$ ipython --no-banner

In [1]: import numpy as np

In [2]: from numpy import linalg as LA

In [3]: np.set_printoptions(precision=2, suppress=True, linewidth=160, legacy="1.25")

In [4]: E = np.loadtxt("sample0.csv", delimiter=",")

In [5]: print(E)
[[2. 3. 2. 1. 3.]
 [3. 2. 3. 2. 1.]
 [1. 3. 2. 3. 2.]
 [2. 1. 3. 2. 3.]
 [3. 2. 1. 3. 2.]]

In [6]: print(LA.matrix_rank(E))
5

In [7]: print(np.diff(E, axis=0))
[[ 1. -1.  1.  1. -2.]
 [-2.  1. -1.  1.  1.]
 [ 1. -2.  1. -1.  1.]
 [ 1.  1. -2.  1. -1.]]

In [8]: print(round(LA.norm(E), 2))
11.62

In [9]: print(E.mean(axis=0))
[2.2 2.2 2.2 2.2 2.2]

In [10]: print(E.sum(axis=1))
[11. 11. 11. 11. 11.]

In [11]: print(np.count_nonzero(E))
25

In [12]: F = np.load("w.npy")

In [13]: print(F)
[[ 0.7   1.4   0.8  -3.76]
 [ 2.2   0.7  -1.   -1.95]
 [-0.2  -0.7  -2.5   2.12]
 [-0.3   0.    1.7  -0.36]
 [ 0.2  -1.1   0.8   3.2 ]
 [-1.6   1.1   0.   -3.24]
 [ 0.6   0.4  -1.2  -1.78]
 [-1.1   1.9   1.7  -6.33]
 [ 0.1   0.3   0.4  -0.92]
 [ 0.1  -1.4  -1.1   3.8 ]
 [-0.4   0.5  -0.3  -1.42]
 [-1.3  -0.9   1.    2.11]
 [ 0.    2.    2.3  -5.89]
 [ 1.2   1.3  -0.5  -3.64]
 [ 0.6  -2.2   1.2   6.4 ]
 [-1.    0.1  -0.8  -0.49]
 [-0.3  -0.9   0.9   2.28]
 [ 0.5   0.4  -0.4  -1.73]
 [-0.3   0.5   0.2  -1.71]
 [ 1.   -1.1   0.3   3.45]
 [ 0.8   2.    1.4  -5.73]
 [-1.5  -0.5   0.4   0.73]
 [ 0.7   0.2  -0.3  -1.07]
 [-1.5  -1.   -1.8   2.48]
 [-0.9  -1.9  -0.4   5.67]
 [ 0.4   0.4  -0.5  -0.72]
 [-1.6   0.4   0.   -1.08]
 [ 0.9  -0.2  -1.3   0.65]]

In [14]: Q, vecs = LA.qr(E[:, :4])[0], LA.qr(E[:, 4:])[0]

In [15]: sv = LA.svd(Q.T @ vecs, compute_uv=False)

In [16]: print((sv > 0.9).sum())
1

In [17]: x = np.array([2, 1, 0, 2])

In [18]: rhs = F @ x

In [19]: c, lr = np.zeros(4), 1 / LA.norm(F, 2) ** 2

In [20]: for i in range(12):
    ...:     c -= lr * F.T @ (F @ c - rhs)
    ...:     if i % 2 == 0: print(i, round(LA.norm(F @ c - rhs), 2))
    ...: 
0 9.84
2 8.42
4 7.21
6 6.18
8 5.31
10 4.57

In [21]: print(round(LA.cond(F), 2))
33.43

In [22]: x = np.array([-1, -5, 3, -2])

In [23]: rhs = F @ x

In [24]: print(np.round(LA.pinv(F) @ F, 2) + 0)
[[1. 0. 0. 0.]
 [0. 1. 0. 0.]
 [0. 0. 1. 0.]
 [0. 0. 0. 1.]]

In [25]: rng = np.random.default_rng(281965)

In [26]: rhs = rhs + 0.02 * rng.normal(size=28)

In [27]: print(rhs)
[ 2.22 -4.81 -8.02  6.12  1.29  2.57 -2.66  9.4   1.47 -3.97 -0.15  4.59  8.7  -1.93  1.22 -0.94  2.97 -0.26  1.83 -1.53  4.88  3.7  -0.45 -3.87 -2.15 -2.47
  1.71 -5.09]

In [28]: c, *_ = LA.lstsq(F, rhs)

In [29]: print([round(float(LA.norm(LA.solve(F.T @ F + lam * np.eye(4), F.T @ rhs))), 2) for lam in (0, 1, 10, 100)])
[6.27, 3.42, 2.55, 0.91]

In [30]: Ac = F - F.mean(axis=0)

In [31]: Uu, sv, Vh = LA.svd(Ac, full_matrices=False)

In [32]: print(np.round(Ac.mean(axis=0), 2) + 0)
[0. 0. 0. 0.]

In [33]: print(np.searchsorted(np.cumsum(sv ** 2) / (sv ** 2).sum(), 0.9) + 1)
2

In [34]: print(np.round(np.abs(Vh[-1]), 2) + 0)
[0.04 0.95 0.   0.32]

In [35]: print((np.sign(Uu[:, 0]) == np.sign(Uu[0, 0])).astype(int))
[1 1 0 1 0 1 1 1 1 0 1 0 1 1 0 1 0 1 1 0 1 0 1 0 0 1 1 0]

In [36]: print(np.abs(Uu[:, 0]).argmax())
14

In [37]: print(np.abs(Vh[0]).argmax())
3

In [38]: M = np.load("x.npy")

In [39]: print(M)
[[0 0 4 0 0]
 [0 0 0 6 0]
 [8 0 0 0 0]
 [0 5 0 0 0]
 [0 0 0 0 2]]

In [40]: print(np.round(LA.det(E[::-1]), 2))
121.0

In [41]: print(np.einsum("ii->", E))
10.0

In [42]: print(np.einsum("ij,ji->", E, E))
130.0

In [43]: print(np.round(LA.det(E.T), 2))
121.0

In [44]: u = np.array([3, 2, 2, 0, 1])

In [45]: other = M + np.outer(u, np.eye(5)[2])

In [46]: print(LA.matrix_rank(LA.inv(other) - LA.inv(M), tol=1e-8))
1

In [47]: print(np.round(LA.det(other) / LA.det(M), 2), np.round(1 + LA.solve(M, u)[2], 2))
1.75 1.75

In [48]: X = np.load("test17.npy")

In [49]: print(X)
[[ 1.43  2.36  2.67 -0.79]
 [ 3.84  3.21  2.58  2.61]
 [ 6.56 -0.32  0.62 -1.31]
 [ 1.46 -2.6   1.42  4.66]
 [-2.33  3.85  1.29  4.67]
 [-2.53 -4.11  4.34 -3.85]
 [-3.06 -1.19  3.17 -1.38]
 [-0.38  0.96  3.98  4.  ]
 [ 0.61  2.89 -1.86 -1.95]
 [-2.99 -2.36  1.2  -0.05]
 [-1.44  0.33  1.09 -1.27]
 [ 3.98  1.16  3.54 -5.88]
 [ 2.2  -1.86 -3.41  1.27]
 [ 0.24 -0.82  1.19  1.43]
 [ 4.81  1.85 -2.41 -1.26]
 [ 1.81 -0.59  3.33 -3.43]
 [ 3.21 -0.8  -2.2  -0.15]
 [ 3.24 -3.73 -2.74 -0.04]
 [-6.24 -3.31  1.43  1.4 ]
 [-6.11  1.53 -2.25 -3.97]
 [-2.11 -0.09 -1.75 -2.93]
 [-0.23  1.43  2.17  0.33]
 [ 1.73  1.41 -1.24  1.75]
 [-3.04  0.37  0.26 -0.79]]

In [50]: hat = X @ LA.solve(X.T @ X, X.T)

In [51]: print(np.round(LA.eigvalsh(hat), 2) + 0)
[0. 0. 0. 0. 0. 0. 0. 0. 0. 0. 0. 0. 0. 0. 0. 0. 0. 0. 0. 0. 1. 1. 1. 1.]

In [52]: print(LA.matrix_rank(np.eye(24) - hat))
20

In [53]: print(np.diag(hat))
[0.11 0.22 0.2  0.24 0.3  0.35 0.11 0.22 0.13 0.08 0.03 0.38 0.14 0.03 0.15 0.17 0.08 0.24 0.24 0.35 0.1  0.05 0.05 0.04]

In [54]: print(np.allclose(hat @ hat, hat))
True

In [55]: Ac = X - X.mean(axis=0)

In [56]: vecs = LA.svd(Ac)[2][:1]

In [57]: other = Ac - Ac @ vecs.T @ vecs

In [58]: print((Ac @ vecs.T).std(axis=0))
[3.32]

In [59]: print(other.std(axis=0))
[0.58 2.07 2.24 2.66]

In [60]: print(np.round(np.diag(vecs.T @ vecs), 2) + 0)
[0.93 0.04 0.03 0.  ]

In [61]: m1 = np.load("layer19.npy")

In [62]: print(m1)
[[ 0  1 -1  2]
 [ 0  0 -1  1]
 [ 0  0  0 -1]
 [ 0  0  0  0]]

In [63]: # triangular

In [64]: rk = LA.matrix_rank(m1)

In [65]: print(rk)
3

In [66]: ns = LA.svd(m1)[2][rk:].T

In [67]: print(LA.matrix_rank(m1.T @ m1), LA.matrix_rank(m1 @ m1.T))
3 3

In [68]: print(m1 @ ns)
[[0.]
 [0.]
 [0.]
 [0.]]

In [69]: print([int(LA.matrix_rank(m1[:, :j + 1])) for j in range(4)])
[0, 1, 2, 3]

In [70]: print(np.allclose(m1 @ ns, 0))
True

In [71]: print(np.allclose(m1[:-1].T @ LA.lstsq(m1[:-1].T, m1[-1])[0], m1[-1]))
True

In [72]: print(np.abs(np.diag(LA.qr(m1)[1])) > 1e-9)
[False False False False]

In [73]: print(np.unique(m1.round(6), axis=0).shape)
(4, 4)

In [74]: print(LA.lstsq(m1[:-1].T, m1[-1])[2])
3

In [75]: print(np.round(m1 @ LA.pinv(m1) @ m1, 2) + 0)
[[ 0.  1. -1.  2.]
 [ 0.  0. -1.  1.]
 [ 0.  0.  0. -1.]
 [ 0.  0.  0.  0.]]

In [76]: K = np.load("m.npy")

In [77]: print(K)
[[0 0]
 [0 4]]

In [78]: # triangular

In [79]: ev, vecs = LA.eigh(K)

In [80]: print(np.abs(vecs[:, -1]).round(6).argmax())
1

In [81]: print(vecs.T @ vecs)
[[1. 0.]
 [0. 1.]]

In [82]: print(ev.sum(), np.trace(K))
4.0 4

In [83]: print(np.abs(vecs[:, -1]))
[0. 1.]

In [84]: print(vecs @ np.diag(ev) @ vecs.T)
[[0. 0.]
 [0. 4.]]

In [85]: print(LA.eigvalsh(K @ K))
[ 0. 16.]

In [86]: print(np.unique(ev.round(6) + 0, return_counts=True)[1])
[1 1]

In [87]: print(np.count_nonzero(K))
1

In [88]: print(K.shape)
(2, 2)

In [89]: print(K.sum(axis=0))
[0 4]

In [90]: print(K - K[0])
[[0 0]
 [0 4]]

In [91]: print(np.diff(K, axis=0))
[[0 4]]

In [92]: print(K.sum(axis=1))
[0 4]

In [93]: print(round(LA.norm(K), 2))
4.0

In [94]: print(LA.matrix_rank(K))
1

In [95]: print(LA.svd(K, compute_uv=False))
[4. 0.]

In [96]: Uu, sv, Vh = LA.svd(K)

In [97]: print(sv)
[4. 0.]

In [98]: other = Uu[:, :1] @ np.diag(sv[:1]) @ Vh[:1]

In [99]: print(other)
[[0. 0.]
 [0. 4.]]

In [100]: print(np.round(LA.norm(K - other, 2), 2), sv[1])
0.0 0.0

In [101]: ev, vecs = LA.eigh(K)

In [102]: x = np.array([2, 1])

In [103]: print(x @ K @ x / (x @ x), ev[0], ev[-1])
0.8 0.0 4.0

In [104]: print(np.abs(K).sum(axis=1).max(), np.abs(ev).max())
4 4.0

In [105]: print(LA.eigvalsh(K[1:, 1:]))
[4.]

In [106]: print(vecs * np.abs(ev) @ vecs.T)
[[0. 0.]
 [0. 4.]]

In [107]: data = np.load("data.npy")

In [108]: print(data)
[[-1.5  8.5  0.1 -0.8  0. ]
 [-1.8  2.  -0.1  0.9  0.5]
 [ 0.5 -6.  -0.8 -2.4  0.5]
 [ 0.8 13.  -0.4  0.6 -0.5]
 [ 1.7 -1.5 -0.1 -0.6  0.1]]

In [109]: x = np.array([-2, 5, 1, -2, -2])

In [110]: print((data * x).sum(axis=1))
[ 47.2  10.7 -28.   62.8 -10. ]

In [111]: print(data @ np.ones(5))
[ 6.3  1.5 -8.2 13.5 -0.4]

In [112]: print((data @ x).argmax())
3

In [113]: print(data @ x)
[ 47.2  10.7 -28.   62.8 -10. ]

In [114]: print(data * x)
[[  3.   42.5   0.1   1.6  -0. ]
 [  3.6  10.   -0.1  -1.8  -1. ]
 [ -1.  -30.   -0.8   4.8  -1. ]
 [ -1.6  65.   -0.4  -1.2   1. ]
 [ -3.4  -7.5  -0.1   1.2  -0.2]]

In [115]: other = LA.inv(data)

In [116]: print(np.allclose(other, data.T))
False

In [117]: print(np.round(data @ other, 2) + 0)
[[1. 0. 0. 0. 0.]
 [0. 1. 0. 0. 0.]
 [0. 0. 1. 0. 0.]
 [0. 0. 0. 1. 0.]
 [0. 0. 0. 0. 1.]]

In [118]: print(round(LA.slogdet(data)[0], 2))
-1.0

In [119]: print(round(float(LA.cond(data)), 2))
51.05

In [120]: print((np.abs(other) > 1e-9).astype(int))
[[1 1 1 1 1]
 [1 1 1 1 1]
 [1 1 1 1 1]
 [1 1 1 1 1]
 [1 1 1 1 1]]

In [121]: print(other)
[[-0.05  0.03 -0.11  0.05  0.59]
 [ 0.06  0.03 -0.02  0.03  0.09]
 [ 0.88 -0.18 -0.87 -0.81  1.22]
 [-0.37  0.28 -0.14  0.13 -0.05]
 [ 0.42  1.44 -0.22 -0.35  2.13]]

In [122]: hat = np.triu(np.array([[2, -1, 0, 0, -3],
     ...:     [1, 1, -3, -3, -2],
     ...:     [-1, -3, 2, -1, 1],
     ...:     [2, 0, 0, -2, -1],
     ...:     [3, 0, 2, -2, -1]]), 1) + np.eye(5)

In [123]: other = hat @ data @ LA.inv(hat)

In [124]: print(LA.matrix_rank(other))
5

In [125]: print(round(LA.det(other), 2))
-32.38

In [126]: print(np.round(np.trace(other), 2), round(np.trace(data), 2))
0.4 0.4

In [127]: Q = data.astype(float).copy()

In [128]: for j in range(5):
     ...:     Q[:, j] -= Q[:, :j] @ (Q[:, :j].T @ Q[:, j])
     ...:     Q[:, j] /= LA.norm(Q[:, j])
     ...: 

In [129]: print(np.round(Q.T @ Q, 2) + 0)
[[1. 0. 0. 0. 0.]
 [0. 1. 0. 0. 0.]
 [0. 0. 1. 0. 0.]
 [0. 0. 0. 1. 0.]
 [0. 0. 0. 0. 1.]]
